% python3 -q
>>> import numpy as np
>>> np.set_printoptions(precision=1, suppress=True, linewidth=120, sign=" ")
>>> K = np.loadtxt("arr.csv", delimiter=",")
>>> K
array([[ 0.9,  5.4,  1. , -4. , -3.4,  2.5,  1.5, -7.9, -2.2],
       [ 2. , -3.1,  1.1, -7.8,  2.6,  2.6,  3.4,  0.2, -4.1],
       [ 1.5,  2.6,  3.5, -3.2, -2.4,  0.4, -1.2, -6.6, -1.1],
       [ 0.7,  3.8,  1.3, -5.4, -1.8, -0.2,  2.6, -6.4, -1.2],
       [-5.6,  1.4, -2.3, -2.5,  3.2, -0.6,  1. ,  2.2, -2.2],
       [-4.3, -3.4, -1.7, -1.7, -0.7,  3. ,  0.8,  3.4, -1.7],
       [-4.2, -3.3, -2.6, -2.3,  1.3,  0. ,  3.1,  2.4, -1.9],
       [-0.2,  2.7,  1.1, -6.6, -1.9,  0.4,  0.8, -6.2, -0.3],
       [ 0.5, -1.3, -0.6, -7.7,  0.6,  1.7,  2.4,  2.5, -2.2],
       [-6.3, -3.7, -2.3, -4.8,  1.8, -1.8,  0.9,  3.3, -3.1],
       [ 0.4, -3.9,  1.8, -7.8,  2.5,  3.6,  1.9,  2. , -2.5],
       [-5.7, -1.1, -0.7, -2.1, -1.5,  1. ,  1.5,  2.1, -3. ]])
>>> Y = np.array([[1, -5],
...     [-2, -1],
...     [-2, -2],
...     [-3, -2],
...     [4, 1],
...     [-4, -2],
...     [-3, -5],
...     [-4, -2],
...     [-1, 1]])
>>> np.linalg.matrix_rank(K @ Y)
np.int64(2)
>>> np.einsum("ij,ij->i", K, K)
array([ 134.3,  117.6,   83.6,   98.2,   66.1,   60.4,   61.2,   95. ,   81.7,  109.5,  112.5,   57.5])
>>> T = np.stack([K, -3 * K, K[::-1]])
>>> (T @ K.T).shape
(3, 12, 12)
>>> T.shape
(3, 12, 9)
>>> np.linalg.norm(T, axis=(1, 2))
array([ 32.8,  98.5,  32.8])
>>> Y = np.c_[K[:, :6] @ np.array([[2, 0, 3, 2, 0, 3],
...     [0, 0, 0, 0, 2, 0],
...     [3, 2, 2, 3, 1, 0],
...     [3, 1, 3, 3, 1, 0],
...     [3, 3, 2, 2, 2, 0],
...     [1, 2, 3, 3, 0, 3]]), np.array([-4, -1, -1, 4, 0, 0, -4, -5, -3, 3, -4, -1])]
>>> Y
array([[-14.9,  -7.2,  -6.6,  -6.5,   1. ,  10.2,  -4. ],
       [ -5.7,   7.4,  -2.2,  -3.1,  -7.7,  13.8,  -1. ],
       [ -2.9,  -2.6,  -1.7,   0.3,   0.7,   5.7,  -1. ],
       [-16.5,  -8.6, -15.7, -15.1,  -0.1,   1.5,   4. ],
       [-16.6,   1.3, -24.3, -21. ,   4.4, -18.6,   0. ],
       [-17.9,  -1.2, -13.8, -11.2, -11.6,  -3.9,   0. ],
       [-19.2,  -3.6, -22.1, -20.5,  -8.9, -12.6,  -4. ],
       [-22.2,  -9.3, -20.8, -19.5,  -3.9,   0.6,  -5. ],
       [-20.4,  -3.7, -16.5, -17.6,  -9.7,   6.6,  -3. ],
       [-30.3,  -7.6, -39.7, -35.7, -10.9, -24.3,   3. ],
       [ -6.1,  10.5,  -2.8,  -1.4,  -8.8,  12. ,  -4. ],
       [-23.3,  -6. , -24.8, -19.8,  -8. , -14.1,  -1. ]])
>>> np.linalg.matrix_rank(Y)
np.int64(7)
>>> np.round(np.linalg.norm(Y - K @ np.linalg.lstsq(K, Y)[0], axis=0), 1) + 0
array([ 0. ,  0. ,  0. ,  0. ,  0. ,  0. ,  7.5])
>>> np.round(np.linalg.lstsq(K, Y[:, 0])[0], 1) + 0
array([ 2.,  0.,  3.,  3.,  3.,  1.,  0.,  0.,  0.])
>>> X = np.maximum(np.array([[1, -3],
...     [3, 2],
...     [1, -3],
...     [2, 1],
...     [-3, 0],
...     [-1, 1],
...     [2, 0],
...     [-3, 2],
...     [0, 3],
...     [-2, 3],
...     [-3, 0],
...     [-2, -2],
...     [-3, -2],
...     [1, 0],
...     [2, 2],
...     [1, -3],
...     [2, 2],
...     [3, 0],
...     [-2, 2]]) @ np.array([[-2, 2, -2, 0], [-4, -1, -4, 1]]) + np.array([0, -6, -3, 2]), 0)
>>> X
array([[ 10,   0,   7,   0],
       [  0,   0,   0,   4],
       [ 10,   0,   7,   0],
       [  0,   0,   0,   3],
       [  6,   0,   3,   2],
       [  0,   0,   0,   3],
       [  0,   0,   0,   2],
       [  0,   0,   0,   4],
       [  0,   0,   0,   5],
       [  0,   0,   0,   5],
       [  6,   0,   3,   2],
       [ 12,   0,   9,   0],
       [ 14,   0,  11,   0],
       [  0,   0,   0,   2],
       [  0,   0,   0,   4],
       [ 10,   0,   7,   0],
       [  0,   0,   0,   4],
       [  0,   0,   0,   2],
       [  0,   0,   0,   4]])
>>> th = np.radians(135)
>>> r_ = np.eye(4)
>>> r_[3, 3] = r_[1, 1] = np.cos(th)
>>> r_[3, 1], r_[1, 3] = -np.sin(th), np.sin(th)
>>> r_
array([[ 1. ,  0. ,  0. ,  0. ],
       [ 0. , -0.7,  0. ,  0.7],
       [ 0. ,  0. ,  1. ,  0. ],
       [ 0. , -0.7,  0. , -0.7]])
>>> Y = X @ r_.T
>>> np.abs(Y - X).max(axis=0)
array([ 0. ,  3.5,  0. ,  8.5])
>>> np.round(np.linalg.svd(X, compute_uv=False), 1) + 0, np.round(np.linalg.svd(Y, compute_uv=False), 1) + 0
(array([ 32.8,  12.9,   1.7,   0. ]), array([ 32.8,  12.9,   1.7,   0. ]))
>>> round(np.linalg.det(r_), 1), np.round(np.trace(r_), 1)
(np.float64(1.0), np.float64(0.6))
>>> Y
array([[10. ,  0. ,  7. ,  0. ],
       [ 0. ,  2.8,  0. , -2.8],
       [10. ,  0. ,  7. ,  0. ],
       [ 0. ,  2.1,  0. , -2.1],
       [ 6. ,  1.4,  3. , -1.4],
       [ 0. ,  2.1,  0. , -2.1],
       [ 0. ,  1.4,  0. , -1.4],
       [ 0. ,  2.8,  0. , -2.8],
       [ 0. ,  3.5,  0. , -3.5],
       [ 0. ,  3.5,  0. , -3.5],
       [ 6. ,  1.4,  3. , -1.4],
       [12. ,  0. ,  9. ,  0. ],
       [14. ,  0. , 11. ,  0. ],
       [ 0. ,  1.4,  0. , -1.4],
       [ 0. ,  2.8,  0. , -2.8],
       [10. ,  0. ,  7. ,  0. ],
       [ 0. ,  2.8,  0. , -2.8],
       [ 0. ,  1.4,  0. , -1.4],
       [ 0. ,  2.8,  0. , -2.8]])
>>> O, _ = np.linalg.qr(np.array([[1.9, 1.2, 0.2, -0.1],
...     [-1.7, 1.0, 0.3, 1.4],
...     [0.1, 0.0, 0.0, 1.2],
...     [0.2, 0.4, -1.1, 0.4]]))
>>> data = -2 * O
>>> data.round(1) + 0
array([[ 1.5,  1.3,  0.4,  0.1],
       [-1.3,  1.5,  0.3, -0.1],
       [ 0.1,  0. ,  0. , -2. ],
       [ 0.2,  0.5, -1.9,  0. ]])
>>> T = np.stack([data, -3 * data, data[::-1]])
>>> np.linalg.det(T)
array([  -16., -1296.,   -16.])
>>> np.linalg.matrix_rank(T)
array([ 4,  4,  4])
>>> T.shape
(3, 4, 4)
>>> np.linalg.norm(T, axis=(1, 2))
array([  4.,  12.,   4.])
>>> T.sum(axis=0)
array([[-2.8, -2.1, -2.8, -0.1],
       [ 2.7, -3. , -0.5, -1.9],
       [-1.5,  1.5,  0.2,  3.9],
       [ 1.2,  0.3,  4.3,  0.1]])
>>> rng = np.random.default_rng(2661)
>>> Y = data + rng.integers(-2, 3, (4, 1)) @ rng.integers(-2, 3, (1, 4))
>>> Y.round(1) + 0
array([[ 3.5,  3.3,  0.4,  4.1],
       [-1.3,  1.5,  0.3, -0.1],
       [ 0.1,  0. ,  0. , -2. ],
       [-1.8, -1.5, -1.9, -4. ]])
>>> np.round(np.linalg.svd(Y - data, compute_uv=False), 1) + 0
array([ 6.9,  0. ,  0. ,  0. ])
>>> np.abs(Y - data).sum(axis=1)
array([ 8.,  0.,  0.,  8.])
>>> np.linalg.matrix_rank(Y - data, tol=1e-8)
np.int64(1)
>>> Y - data
array([[ 2.,  2.,  0.,  4.],
       [ 0.,  0.,  0.,  0.],
       [ 0.,  0.,  0.,  0.],
       [-2., -2.,  0., -4.]])
>>> A = np.load("test11.npy")
>>> A.round(1) + 0
array([[-0.4,  0.3,  0. , -0.2, -0.1, -0.2,  0.5, -0.5, -0.5],
       [-0.5, -0.4,  0.2,  0.1, -0.1,  0.6, -0.1,  0.2, -0.4],
       [-0.1, -0.7, -0.4,  0.4,  0. , -0.3,  0.4, -0.1,  0.1],
       [ 0.1, -0.4,  0.4, -0.7,  0.1, -0.3,  0.2,  0.2, -0.1],
       [-0.3,  0. ,  0.3,  0.1, -0.7, -0.4, -0.4, -0.1,  0.2],
       [ 0.3, -0.1,  0.3,  0.4,  0.4, -0.3, -0.4, -0.3, -0.5],
       [-0.3, -0.2,  0.3, -0.1,  0.4,  0.2, -0.1, -0.6,  0.5],
       [ 0.4,  0. ,  0.5,  0.3, -0.3,  0.3,  0.5, -0.2,  0.1],
       [-0.4,  0.2,  0.4,  0.4,  0.3, -0.3,  0.2,  0.5,  0.2]])
>>> def softmax(z):
...     e = np.exp(z - z.max(axis=-1, keepdims=True))
...     return e / e.sum(axis=-1, keepdims=True)
... 
>>> np.round(softmax(10 * X[9]), 1) + 0
array([ 0.,  0.,  0.,  1.])
>>> softmax(X).sum(axis=1)
array([ 1.,  1.,  1.,  1.,  1.,  1.,  1.,  1.,  1.,  1.,  1.,  1.,  1.,  1.,  1.,  1.,  1.,  1.,  1.])
>>> np.round(softmax(X[9] + 5), 1) + 0
array([ 0.,  0.,  0.,  1.])
>>> scores = X @ X.T / np.sqrt(4)
>>> np.round(softmax(scores)[9] @ X, 1) + 0
array([ 0. ,  0. ,  0. ,  4.8])
>>> softmax(scores).round(6).argmax(axis=1)
array([ 12,   8,  12,   8,  12,   8,   8,   8,   8,   8,  12,  12,  12,   8,   8,  12,   8,   8,   8])
>>> W0 = np.loadtxt("dump.csv", delimiter=",")
>>> W0
array([[ 2.,  0.,  0.,  0.,  0.],
       [ 0., -2.,  0.,  1., -3.],
       [ 0.,  0.,  3.,  0.,  0.],
       [ 0., -2.,  0.,  1.,  3.],
       [ 0.,  1.,  0., -1., -3.]])
>>> # splits into 3 blocks
>>> lab = rng.permutation(5)
>>> lab
array([ 1,  0,  3,  2,  4])
>>> Y = W0[lab][:, lab]
>>> np.allclose(Y, W0)
False
>>> np.sort(np.abs(np.linalg.eigvals(Y)))
array([ 1. ,  2. ,  2.4,  2.4,  3. ])
>>> round(float(np.linalg.det(Y)), 1), round(float(np.linalg.det(W0[lab])), 1)
(-36.0, -36.0)
